In [1]: import numpy as np

In [2]: import numpy.linalg as la

In [3]: np.set_printoptions(precision=1, suppress=True, linewidth=100, floatmode="fixed")

In [4]: feats = np.load("run1.npy")

In [5]: feats
Out[5]: 
array([[-6.0, -4.0, -5.0, -3.0],
       [ 4.0,  0.0,  2.0, -2.0],
       [10.0,  4.0,  9.0,  3.0],
       [-4.0, -4.0, -2.0, -2.0]])

In [6]: left, s, Vh = la.svd(feats)

In [7]: np.argmax(s[:-1] / (s[1:] + 1e-6)) + 1
Out[7]: np.int64(3)

In [8]: s.round(1) + 0
Out[8]: array([18.3,  4.1,  2.1,  0.0])

In [9]: B = left[:, :3] @ np.diag(s[:3]) @ Vh[:3]

In [10]: la.matrix_rank(B)
Out[10]: np.int64(3)

In [11]: round(la.norm(feats - B, 2), 1), np.round(s[3], 1)
Out[11]: (np.float64(0.0), np.float64(0.0))

In [12]: la.matrix_rank(feats, rtol=0.05)
Out[12]: np.int64(3)

In [13]: round(np.abs(feats - B).max(), 1)
Out[13]: np.float64(0.0)

In [14]: round(float(la.norm(feats - B) / la.norm(feats)), 1)
Out[14]: 0.0

In [15]: B.round(1) + 0
Out[15]: 
array([[-6.0, -4.0, -5.0, -3.0],
       [ 4.0,  0.0,  2.0, -2.0],
       [10.0,  4.0,  9.0,  3.0],
       [-4.0, -4.0, -2.0, -2.0]])

In [16]: E = np.load("a.npy")

In [17]: E
Out[17]: 
array([[10.3,  9.1, 11.2,  0.9, 20.5, 19.1, 11.5],
       [ 8.7,  8.3,  8.0, -0.3, 19.5, 20.9,  9.8],
       [ 9.4,  8.5,  8.8,  0.8, 19.5, 19.1,  8.9],
       [10.9,  9.9, 10.6,  1.7, 19.7, 23.0,  9.1],
       [11.2,  9.1,  8.7,  0.0, 19.2, 19.9, 10.5],
       [11.3, 10.1,  8.9,  1.3, 18.9, 19.0, 10.8],
       [ 9.4, 11.0, 10.6, -1.0, 19.3, 20.8,  9.8],
       [ 9.6,  9.1,  8.4, -0.1, 20.4, 20.8, 10.9],
       [12.7, 12.5, 10.2, -1.3, 19.3, 20.8, 10.7],
       [10.3, 10.1, 11.8, -0.1, 21.6, 20.5,  9.1],
       [ 9.8, 10.1,  9.0,  2.0, 20.8, 20.1,  9.7]])

In [18]: B = E / np.sqrt((E ** 2).mean(axis=1, keepdims=True))

In [19]: la.norm(B, axis=1)
Out[19]: array([2.6, 2.6, 2.6, 2.6, 2.6, 2.6, 2.6, 2.6, 2.6, 2.6, 2.6])
